$ ipython --no-banner

In [1]: import numpy as np

In [2]: from numpy import linalg as LA

In [3]: np.set_printoptions(precision=2, suppress=True, linewidth=140)

In [4]: J = np.diag(20 * np.array([-2, 3, -3, 1, -1])) + np.array([[1, 2, 0, 0, 2],
   ...:     [-2, -1, -2, 2, -1],
   ...:     [2, 2, -2, 1, 2],
   ...:     [-2, -2, -2, -2, -2],
   ...:     [0, 1, -1, -2, -2]])

In [5]: J
Out[5]: 
array([[-39,   2,   0,   0,   2],
       [ -2,  59,  -2,   2,  -1],
       [  2,   2, -62,   1,   2],
       [ -2,  -2,  -2,  18,  -2],
       [  0,   1,  -1,  -2, -22]])

In [6]: def softmax(z):
   ...:     e = np.exp(z - z.max(axis=-1, keepdims=True))
   ...:     return e / e.sum(axis=-1, keepdims=True)
   ...: 

In [7]: np.round(softmax(10 * J[0]), 2) + 0
Out[7]: array([0. , 0.5, 0. , 0. , 0.5])

In [8]: softmax(J).sum(axis=1)
Out[8]: array([1., 1., 1., 1., 1.])

In [9]: np.round(softmax(J[0]), 2) + 0
Out[9]: array([0.  , 0.44, 0.06, 0.06, 0.44])

In [10]: att = J @ J.T / np.sqrt(5)

In [11]: np.round(softmax(att)[0] @ J, 2) + 0
Out[11]: array([-39.,   2.,   0.,   0.,   2.])

In [12]: np.round(softmax(att), 2) + 0
Out[12]: 
array([[1., 0., 0., 0., 0.],
       [0., 1., 0., 0., 0.],
       [0., 0., 1., 0., 0.],
       [0., 0., 0., 1., 0.],
       [0., 0., 0., 0., 1.]])

In [13]: softmax(att).round(6).argmax(axis=1)
Out[13]: array([0, 1, 2, 3, 4])

In [14]: rng = np.random.default_rng(722709)

In [15]: A2 = J + rng.integers(-2, 3, (5, 3)) @ rng.integers(-2, 3, (3, 5))

In [16]: print(A2)
[[-42  -1   7   2   6]
 [  2  64  -4  10  -3]
 [  6   6 -66   5   0]
 [ -3  -5  -1  14   1]
 [  3  -1  -2  -4 -16]]

In [17]: np.round(LA.svd(A2 - J, compute_uv=False), 2) + 0
Out[17]: array([15.45,  8.35,  7.04,  0.  ,  0.  ])

In [18]: J @ J
Out[18]: 
array([[1517,   42,   -6,    0, -124],
       [ -48, 3468,    3,  154,  -49],
       [-208,   -2, 3836,  -44, -168],
       [  42, -164,   94,  322,    2],
       [   0,   39,   86,    9,  485]])

In [19]: print(np.allclose(J, J.T))
False

In [20]: print(np.trace(J))
-46

In [21]: np.allclose(J @ J.T, J.T @ J)
Out[21]: False

In [22]: (J + J.T) / 2
Out[22]: 
array([[-39. ,   0. ,   1. ,  -1. ,   1. ],
       [  0. ,  59. ,   0. ,   0. ,   0. ],
       [  1. ,   0. , -62. ,  -0.5,   0.5],
       [ -1. ,   0. ,  -0.5,  18. ,  -2. ],
       [  1. ,   0. ,   0.5,  -2. , -22. ]])
